$ python -q
>>> import numpy as np
>>> from numpy import linalg as LA
>>> np.set_printoptions(suppress=True, linewidth=140)
>>> tidy = lambda a: np.round(a, 2) + 0
>>> X = np.cumsum(np.array([[4, 3, 5],
...     [0, 0, 2],
...     [3, 0, 3],
...     [2, 3, 2],
...     [1, 3, 1],
...     [3, 5, 1],
...     [4, 0, 2],
...     [5, 0, 2],
...     [5, 5, 4],
...     [3, 0, 1],
...     [3, 5, 5],
...     [0, 4, 0],
...     [4, 0, 3],
...     [5, 4, 4],
...     [1, 0, 1]]), axis=0)
>>> X
array([[ 4,  3,  5],
       [ 4,  3,  7],
       [ 7,  3, 10],
       [ 9,  6, 12],
       [10,  9, 13],
       [13, 14, 14],
       [17, 14, 16],
       [22, 14, 18],
       [27, 19, 22],
       [30, 19, 23],
       [33, 24, 28],
       [33, 28, 28],
       [37, 28, 31],
       [42, 32, 35],
       [43, 32, 36]])
>>> D = LA.norm(X[:, None] - X[None], axis=-1)
>>> print(D.mean(axis=1).argmax())
14
>>> np.unravel_index(D.round(6).argmax(), D.shape)
(np.int64(0), np.int64(14))
>>> D.shape
(15, 15)
>>> hat = X @ LA.solve(X.T @ X, X.T)
>>> tidy(hat @ X[:, 0])
array([ 4.,  4.,  7.,  9., 10., 13., 17., 22., 27., 30., 33., 33., 37., 42., 43.])
>>> print(np.allclose(hat @ hat, hat))
True
>>> M2 = np.array([[2, 1], [2, 3], [2, 1]])
>>> X @ M2
array([[ 24,  18],
       [ 28,  20],
       [ 40,  26],
       [ 54,  39],
       [ 64,  50],
       [ 82,  69],
       [ 94,  75],
       [108,  82],
       [136, 106],
       [144, 110],
       [170, 133],
       [178, 145],
       [192, 152],
       [218, 173],
       [222, 175]])
>>> np.einsum("ik,kj->ji", X, M2)
array([[ 24,  28,  40,  54,  64,  82,  94, 108, 136, 144, 170, 178, 192, 218, 222],
       [ 18,  20,  26,  39,  50,  69,  75,  82, 106, 110, 133, 145, 152, 173, 175]])
>>> print(np.einsum("ij,ij->i", X, X))
[  50   74  158  261  350  561  741 1004 1574 1790 2449 2657 3114 4013 4169]
>>> LA.matrix_rank(np.vstack([X, M2.T]))
np.int64(3)
>>> np.einsum("ij->j", X)
array([331, 248, 298])
>>> idx = X[:, 0] > np.median(X[:, 0])
>>> u = X[idx].mean(axis=0) - X[~idx].mean(axis=0)
>>> (((X - X.mean(axis=0)) @ u > 0) == idx).mean()
np.float64(1.0)
>>> idx.astype(int)
array([0, 0, 0, 0, 0, 0, 0, 0, 1, 1, 1, 1, 1, 1, 1])
>>> rng = np.random.default_rng(739)
>>> M2 = X + rng.integers(-2, 3, (15, 1)) @ rng.integers(-2, 3, (1, 3))
>>> M2
array([[ 6,  5,  3],
       [ 5,  4,  6],
       [ 9,  5,  8],
       [10,  7, 11],
       [12, 11, 11],
       [12, 13, 15],
       [19, 16, 14],
       [24, 16, 16],
       [27, 19, 22],
       [31, 20, 22],
       [35, 26, 26],
       [31, 26, 30],
       [36, 27, 32],
       [41, 31, 36],
       [45, 34, 34]])
>>> np.abs(M2 - X).sum(axis=1)
array([6, 3, 6, 3, 6, 3, 6, 6, 0, 3, 6, 6, 3, 3, 6])
>>> arr = np.array([[5, 0, -2, -5], [0, 5, 4, 0], [-2, 4, 4, 2], [-5, 0, 2, 5]])
>>> arr
array([[ 5,  0, -2, -5],
       [ 0,  5,  4,  0],
       [-2,  4,  4,  2],
       [-5,  0,  2,  5]])
>>> # symmetric
>>> vals, evecs = LA.eigh(arr)
>>> print(tidy(vals.sum()), np.trace(arr))
19.0 19
>>> np.abs(evecs[:, -1]).round(6).argmax()
np.int64(0)
>>> tidy(LA.eigvalsh(arr @ arr))
array([  0.  ,   0.  ,  55.33, 133.67])
>>> print(tidy(evecs.T @ arr @ evecs))
[[ 0.    0.    0.    0.  ]
 [ 0.    0.    0.    0.  ]
 [ 0.    0.    7.44  0.  ]
 [ 0.    0.    0.   11.56]]
>>> tidy(LA.eigvalsh(arr + 3 * np.eye(4)))
array([ 3.  ,  3.  , 10.44, 14.56])
>>> ang = np.radians(120)
>>> r_ = np.eye(4)
>>> r_[0, 0] = r_[1, 1] = np.cos(ang)
>>> r_[0, 1], r_[1, 0] = -np.sin(ang), np.sin(ang)
>>> tidy(r_)
array([[-0.5 , -0.87,  0.  ,  0.  ],
       [ 0.87, -0.5 ,  0.  ,  0.  ],
       [ 0.  ,  0.  ,  1.  ,  0.  ],
       [ 0.  ,  0.  ,  0.  ,  1.  ]])
>>> M2 = arr @ r_.T
>>> np.allclose(arr @ arr.T, M2 @ M2.T)
True
>>> np.allclose(LA.norm(arr, axis=1), LA.norm(M2, axis=1))
True
>>> tidy(np.abs(M2 - arr).max(axis=0))
array([7.5 , 7.73, 0.  , 0.  ])
>>> tidy(LA.det(r_)), tidy(np.trace(r_))
(np.float64(1.0), np.float64(1.0))
>>> tidy(LA.svd(arr, compute_uv=False)), tidy(LA.svd(M2, compute_uv=False))
(array([11.56,  7.44,  0.  ,  0.  ]), array([11.56,  7.44,  0.  ,  0.  ]))
>>> x = np.array([-8, -6, 6, -8])
>>> print(tidy(LA.norm(x)), tidy(LA.norm(r_ @ x)))
14.14 14.14
>>> tidy(LA.inv(r_))
array([[-0.5 ,  0.87,  0.  ,  0.  ],
       [-0.87, -0.5 ,  0.  ,  0.  ],
       [ 0.  ,  0.  ,  1.  ,  0.  ],
       [ 0.  ,  0.  ,  0.  ,  1.  ]])
>>> M2 = np.array([[3, 3, 2], [1, 3, 1], [2, 0, 0], [2, 3, 1]])
>>> print(np.vstack([arr, M2.T]).shape)
(7, 4)
>>> print(np.einsum("ij->j", arr))
[-2  9  8  2]
>>> LA.matrix_rank(arr @ M2)
np.int64(2)
>>> ang = np.deg2rad(178)
>>> A = np.eye(11)
>>> A[np.ix_([2, 7], [2, 7])] = [[np.cos(ang), -np.sin(ang)], [np.sin(ang), np.cos(ang)]]
>>> tidy(A)
array([[ 1.  ,  0.  ,  0.  ,  0.  ,  0.  ,  0.  ,  0.  ,  0.  ,  0.  ,  0.  ,  0.  ],
       [ 0.  ,  1.  ,  0.  ,  0.  ,  0.  ,  0.  ,  0.  ,  0.  ,  0.  ,  0.  ,  0.  ],
       [ 0.  ,  0.  , -1.  ,  0.  ,  0.  ,  0.  ,  0.  , -0.03,  0.  ,  0.  ,  0.  ],
       [ 0.  ,  0.  ,  0.  ,  1.  ,  0.  ,  0.  ,  0.  ,  0.  ,  0.  ,  0.  ,  0.  ],
       [ 0.  ,  0.  ,  0.  ,  0.  ,  1.  ,  0.  ,  0.  ,  0.  ,  0.  ,  0.  ,  0.  ],
       [ 0.  ,  0.  ,  0.  ,  0.  ,  0.  ,  1.  ,  0.  ,  0.  ,  0.  ,  0.  ,  0.  ],
       [ 0.  ,  0.  ,  0.  ,  0.  ,  0.  ,  0.  ,  1.  ,  0.  ,  0.  ,  0.  ,  0.  ],
       [ 0.  ,  0.  ,  0.03,  0.  ,  0.  ,  0.  ,  0.  , -1.  ,  0.  ,  0.  ,  0.  ],
       [ 0.  ,  0.  ,  0.  ,  0.  ,  0.  ,  0.  ,  0.  ,  0.  ,  1.  ,  0.  ,  0.  ],
       [ 0.  ,  0.  ,  0.  ,  0.  ,  0.  ,  0.  ,  0.  ,  0.  ,  0.  ,  1.  ,  0.  ],
       [ 0.  ,  0.  ,  0.  ,  0.  ,  0.  ,  0.  ,  0.  ,  0.  ,  0.  ,  0.  ,  1.  ]])
>>> # orthonormal columns
>>> x = np.array([-3, 0, 3, 3, -2, -3, -1, -1, 2, 0, -3])
>>> tidy(A @ x)
array([-3.  ,  0.  , -2.96,  3.  , -2.  , -3.  , -1.  ,  1.1 ,  2.  ,  0.  , -3.  ])
>>> A @ np.eye(11)[9]
array([0., 0., 0., 0., 0., 0., 0., 0., 0., 1., 0.])
>>> tidy(A @ (2 * x))
array([-6.  ,  0.  , -5.93,  6.  , -4.  , -6.  , -2.  ,  2.21,  4.  ,  0.  , -6.  ])
>>> print(tidy(A @ np.ones(11)))
[ 1.    1.   -1.03  1.    1.    1.    1.   -0.96  1.    1.    1.  ]
>>> tidy(np.einsum("ij,j->i", A, x))
array([-3.  ,  0.  , -2.96,  3.  , -2.  , -3.  , -1.  ,  1.1 ,  2.  ,  0.  , -3.  ])
>>> idx = rng.permutation(11)
>>> M2 = A[:, idx] * rng.choice([-1, 1], 11)
>>> tidy(M2)
array([[ 0.  ,  0.  ,  0.  ,  0.  ,  1.  ,  0.  ,  0.  ,  0.  ,  0.  ,  0.  ,  0.  ],
       [ 0.  ,  0.  ,  0.  ,  0.  ,  0.  , -1.  ,  0.  ,  0.  ,  0.  ,  0.  ,  0.  ],
       [ 0.  ,  1.  ,  0.  ,  0.  ,  0.  ,  0.  , -0.03,  0.  ,  0.  ,  0.  ,  0.  ],
       [ 0.  ,  0.  ,  0.  ,  1.  ,  0.  ,  0.  ,  0.  ,  0.  ,  0.  ,  0.  ,  0.  ],
       [ 0.  ,  0.  ,  1.  ,  0.  ,  0.  ,  0.  ,  0.  ,  0.  ,  0.  ,  0.  ,  0.  ],
       [ 0.  ,  0.  ,  0.  ,  0.  ,  0.  ,  0.  ,  0.  ,  0.  ,  0.  ,  0.  ,  1.  ],
       [ 1.  ,  0.  ,  0.  ,  0.  ,  0.  ,  0.  ,  0.  ,  0.  ,  0.  ,  0.  ,  0.  ],
       [ 0.  , -0.03,  0.  ,  0.  ,  0.  ,  0.  , -1.  ,  0.  ,  0.  ,  0.  ,  0.  ],
       [ 0.  ,  0.  ,  0.  ,  0.  ,  0.  ,  0.  ,  0.  , -1.  ,  0.  ,  0.  ,  0.  ],
       [ 0.  ,  0.  ,  0.  ,  0.  ,  0.  ,  0.  ,  0.  ,  0.  ,  0.  , -1.  ,  0.  ],
       [ 0.  ,  0.  ,  0.  ,  0.  ,  0.  ,  0.  ,  0.  ,  0.  ,  1.  ,  0.  ,  0.  ]])
>>> U, _, Vh = LA.svd(A.T @ M2)
>>> tidy(LA.lstsq(A, M2)[0])
array([[ 0.,  0.,  0.,  0.,  1.,  0.,  0.,  0.,  0.,  0.,  0.],
       [ 0.,  0.,  0.,  0.,  0., -1.,  0.,  0.,  0.,  0.,  0.],
       [ 0., -1.,  0.,  0.,  0.,  0.,  0.,  0.,  0.,  0.,  0.],
       [ 0.,  0.,  0.,  1.,  0.,  0.,  0.,  0.,  0.,  0.,  0.],
       [ 0.,  0.,  1.,  0.,  0.,  0.,  0.,  0.,  0.,  0.,  0.],
       [ 0.,  0.,  0.,  0.,  0.,  0.,  0.,  0.,  0.,  0.,  1.],
       [ 1.,  0.,  0.,  0.,  0.,  0.,  0.,  0.,  0.,  0.,  0.],
       [ 0.,  0.,  0.,  0.,  0.,  0.,  1.,  0.,  0.,  0.,  0.],
       [ 0.,  0.,  0.,  0.,  0.,  0.,  0., -1.,  0.,  0.,  0.],
       [ 0.,  0.,  0.,  0.,  0.,  0.,  0.,  0.,  0., -1.,  0.],
       [ 0.,  0.,  0.,  0.,  0.,  0.,  0.,  0.,  1.,  0.,  0.]])
>>> tidy(U @ Vh)
array([[ 0.,  0.,  0.,  0.,  1.,  0.,  0.,  0.,  0.,  0.,  0.],
       [ 0.,  0.,  0.,  0.,  0., -1.,  0.,  0.,  0.,  0.,  0.],
       [ 0., -1.,  0.,  0.,  0.,  0.,  0.,  0.,  0.,  0.,  0.],
       [ 0.,  0.,  0.,  1.,  0.,  0.,  0.,  0.,  0.,  0.,  0.],
       [ 0.,  0.,  1.,  0.,  0.,  0.,  0.,  0.,  0.,  0.,  0.],
       [ 0.,  0.,  0.,  0.,  0.,  0.,  0.,  0.,  0.,  0.,  1.],
       [ 1.,  0.,  0.,  0.,  0.,  0.,  0.,  0.,  0.,  0.,  0.],
       [ 0.,  0.,  0.,  0.,  0.,  0.,  1.,  0.,  0.,  0.,  0.],
       [ 0.,  0.,  0.,  0.,  0.,  0.,  0., -1.,  0.,  0.,  0.],
       [ 0.,  0.,  0.,  0.,  0.,  0.,  0.,  0.,  0., -1.,  0.],
       [ 0.,  0.,  0.,  0.,  0.,  0.,  0.,  0.,  1.,  0.,  0.]])
